% python3 -q
>>> import numpy as np
>>> np.set_printoptions(precision=2, suppress=True, linewidth=160, legacy="1.25")
>>> feats = np.load("dump.npy")
>>> feats
array([[ 0.,  3., -1.,  7., -4., -3., -4.],
       [ 3.,  0.,  0.,  0.,  0.,  0.,  0.],
       [-1.,  0.,  0.,  0.,  0.,  0.,  0.],
       [ 7.,  0.,  0.,  0.,  0.,  0.,  0.],
       [-4.,  0.,  0.,  0.,  0.,  0.,  0.],
       [-3.,  0.,  0.,  0.,  0.,  0.,  0.],
       [-4.,  0.,  0.,  0.,  0.,  0.,  0.]])
>>> # column 6 repeats column 4
>>> ang = np.radians(90)
>>> Rm = np.eye(7)
>>> Rm[4, 4] = Rm[0, 0] = np.cos(ang)
>>> Rm[4, 0], Rm[0, 4] = -np.sin(ang), np.sin(ang)
>>> Rm.round(2) + 0
array([[ 0.,  0.,  0.,  0.,  1.,  0.,  0.],
       [ 0.,  1.,  0.,  0.,  0.,  0.,  0.],
       [ 0.,  0.,  1.,  0.,  0.,  0.,  0.],
       [ 0.,  0.,  0.,  1.,  0.,  0.,  0.],
       [-1.,  0.,  0.,  0.,  0.,  0.,  0.],
       [ 0.,  0.,  0.,  0.,  0.,  1.,  0.],
       [ 0.,  0.,  0.,  0.,  0.,  0.,  1.]])
>>> A2 = feats @ Rm.T
>>> np.allclose(np.linalg.norm(feats, axis=1), np.linalg.norm(A2, axis=1))
True
>>> np.abs(A2 - feats).max(axis=0)
array([7., 0., 0., 0., 7., 0., 0.])
>>> np.allclose(feats @ feats.T, A2 @ A2.T)
True
>>> np.round(np.linalg.svd(feats, compute_uv=False), 2) + 0, np.round(np.linalg.svd(A2, compute_uv=False), 2) + 0
(array([10., 10.,  0.,  0.,  0.,  0.,  0.]), array([10., 10.,  0.,  0.,  0.,  0.,  0.]))
>>> A2.round(2) + 0
array([[-4.,  3., -1.,  7.,  0., -3., -4.],
       [ 0.,  0.,  0.,  0., -3.,  0.,  0.],
       [ 0.,  0.,  0.,  0.,  1.,  0.,  0.],
       [ 0.,  0.,  0.,  0., -7.,  0.,  0.],
       [ 0.,  0.,  0.,  0.,  4.,  0.,  0.],
       [ 0.,  0.,  0.,  0.,  3.,  0.,  0.],
       [ 0.,  0.,  0.,  0.,  4.,  0.,  0.]])
>>> feats @ feats
array([[100.,   0.,   0.,   0.,   0.,   0.,   0.],
       [  0.,   9.,  -3.,  21., -12.,  -9., -12.],
       [  0.,  -3.,   1.,  -7.,   4.,   3.,   4.],
       [  0.,  21.,  -7.,  49., -28., -21., -28.],
       [  0., -12.,   4., -28.,  16.,  12.,  16.],
       [  0.,  -9.,   3., -21.,  12.,   9.,  12.],
       [  0., -12.,   4., -28.,  16.,  12.,  16.]])
>>> np.sort(np.abs(np.linalg.eigvals(feats)))
array([ 0.,  0.,  0.,  0.,  0., 10., 10.])
>>> np.allclose(feats, feats.T)
True
>>> (feats + feats.T) / 2
array([[ 0.,  3., -1.,  7., -4., -3., -4.],
       [ 3.,  0.,  0.,  0.,  0.,  0.,  0.],
       [-1.,  0.,  0.,  0.,  0.,  0.,  0.],
       [ 7.,  0.,  0.,  0.,  0.,  0.,  0.],
       [-4.,  0.,  0.,  0.,  0.,  0.,  0.],
       [-3.,  0.,  0.,  0.,  0.,  0.,  0.],
       [-4.,  0.,  0.,  0.,  0.,  0.,  0.]])
>>> np.trace(feats)
0.0
>>> np.round(np.linalg.det(feats), 2)
0.0
